% python3 -q
>>> import numpy as np
>>> import numpy.linalg as la
>>> np.set_printoptions(suppress=True, linewidth=160)
>>> m1 = np.load("sample13.npy")
>>> m1.round(1)
array([[ -3.2,  -2.5,   8.4],
       [ 25.6,  16.7, -14. ],
       [ 14.4,   9.3,  -5.3],
       [  6. ,   3.7,   1.2],
       [ 18.1,  11.7,  -8.2],
       [-10.1,  -7.1,  13.8],
       [  7.4,   4.6,   0.1],
       [  4.2,   2.5,   2.6],
       [ 21.1,  13.7, -10.5],
       [ 11.1,   7.1,  -2.8],
       [ -1.2,  -1.2,   6.9],
       [ 14.6,   9.4,  -5.5],
       [  1.9,   0.9,   4.4],
       [ 15.6,  10.1,  -6.3]])
>>> W1 = np.array([[9, 5], [1, 2], [-4, 6]])
>>> coef = np.array([5, 1])
>>> hid = np.maximum(m1 @ W1 + coef, 0)
>>> (hid > 0).astype(int)
array([[0, 1],
       [1, 1],
       [1, 1],
       [1, 1],
       [1, 1],
       [0, 1],
       [1, 1],
       [1, 1],
       [1, 1],
       [1, 1],
       [0, 1],
       [1, 1],
       [1, 1],
       [1, 1]])
>>> np.round((hid > 0).mean(axis=0), 1)
array([0.8, 1. ])
>>> la.matrix_rank(hid)
np.int64(2)
>>> Z = np.array([[0, -2, 2], [-1, -1, 0]])
>>> W1 @ Z
array([[ -5, -23,  18],
       [ -2,  -4,   2],
       [ -6,   2,  -8]])
>>> E = np.loadtxt("layer3.csv", delimiter=",")
>>> E
array([[1., 0., 0.],
       [5., 1., 0.],
       [2., 6., 1.]])
>>> Uu, sigma, vt = la.svd(E)
>>> np.argmax(sigma[:-1] / (sigma[1:] + 1e-6)) + 1
np.int64(2)
>>> sigma.round(1) + 0
array([7.2, 4.1, 0. ])
>>> M2 = Uu[:, :2] @ np.diag(sigma[:2]) @ vt[:2]
>>> M2.round(1) + 0
array([[1., 0., 0.],
       [5., 1., 0.],
       [2., 6., 1.]])
>>> la.matrix_rank(M2)
np.int64(2)
>>> np.einsum("ij,ji->", E, E)
np.float64(3.0)
>>> np.round(la.det(E[::-1]), 1)
np.float64(-1.0)
>>> round(float(la.det(E.T)), 1)
1.0
>>> round(float(la.eigvals(E).sum().real), 1)
3.0
>>> round(la.det(2 * E), 1), round(float(la.det(E)), 1)
(np.float64(8.0), 1.0)
>>> np.poly(E)
array([ 1., -3.,  3., -1.])
>>> np.einsum("ii->", E)
np.float64(3.0)
>>> M2 = E[0, 0] * E[1:] - np.outer(E[1:, 0], E[0])
>>> M2
array([[0., 1., 0.],
       [0., 6., 1.]])
>>> E[:, 0] / E[0, 0]
array([1., 5., 2.])
>>> P = np.triu(np.array([[1, 0, 0], [1, 2, 0], [2, 1, 1]]), 1) + np.eye(3)
>>> M2 = P @ E @ la.inv(P)
>>> la.matrix_rank(M2)
np.int64(3)
>>> P @ E - E @ P
array([[0., 0., 0.],
       [0., 0., 0.],
       [0., 0., 0.]])
>>> np.trace(M2), np.trace(E)
(np.float64(3.0), np.float64(3.0))
>>> evals, evecs = la.eig(E)
>>> np.prod(evals)
np.float64(1.0)
>>> np.round(np.sort(la.eigvals(la.inv(E))), 1)
array([1., 1., 1.])
>>> evals
array([1., 1., 1.])
>>> np.round(np.sort(la.eigvals(E.T)), 1)
array([1., 1., 1.])
>>> Z = np.array([[-7, 7, 6]])
>>> rng = np.random.default_rng(485731)
>>> F = rng.normal(size=(23, 1)) @ Z + np.array([0, 0, 7])
>>> F.round(1)
array([[  3.8,  -3.8,   3.7],
       [ -3. ,   3. ,   9.6],
       [  0.5,  -0.5,   6.5],
       [  3.2,  -3.2,   4.3],
       [ -7. ,   7. ,  13. ],
       [-12.2,  12.2,  17.4],
       [  4.4,  -4.4,   3.3],
       [  0.2,  -0.2,   6.9],
       [ -0.5,   0.5,   7.4],
       [ -2.4,   2.4,   9.1],
       [  5.7,  -5.7,   2.2],
       [ -8.6,   8.6,  14.3],
       [ 12.6, -12.6,  -3.8],
       [ -1. ,   1. ,   7.9],
       [ -8.7,   8.7,  14.5],
       [ -0.7,   0.7,   7.6],
       [  6.1,  -6.1,   1.7],
       [ -7.4,   7.4,  13.3],
       [ -3.3,   3.3,   9.9],
       [  0.4,  -0.4,   6.7],
       [  4.5,  -4.5,   3.1],
       [  7.5,  -7.5,   0.6],
       [ -7.1,   7.1,  13.1]])
>>> np.round(F @ la.pinv(F) @ F, 1)
array([[  3.8,  -3.8,   3.7],
       [ -3. ,   3. ,   9.6],
       [  0.5,  -0.5,   6.5],
       [  3.2,  -3.2,   4.3],
       [ -7. ,   7. ,  13. ],
       [-12.2,  12.2,  17.4],
       [  4.4,  -4.4,   3.3],
       [  0.2,  -0.2,   6.9],
       [ -0.5,   0.5,   7.4],
       [ -2.4,   2.4,   9.1],
       [  5.7,  -5.7,   2.2],
       [ -8.6,   8.6,  14.3],
       [ 12.6, -12.6,  -3.8],
       [ -1. ,   1. ,   7.9],
       [ -8.7,   8.7,  14.5],
       [ -0.7,   0.7,   7.6],
       [  6.1,  -6.1,   1.7],
       [ -7.4,   7.4,  13.3],
       [ -3.3,   3.3,   9.9],
       [  0.4,  -0.4,   6.7],
       [  4.5,  -4.5,   3.1],
       [  7.5,  -7.5,   0.6],
       [ -7.1,   7.1,  13.1]])
>>> np.abs(np.diag(la.qr(F)[1])) > 1e-9
array([ True, False,  True])
>>> np.unique(F.round(6), axis=0).shape
(23, 3)
>>> round(np.trace(la.pinv(F) @ F), 1)
np.float64(2.0)
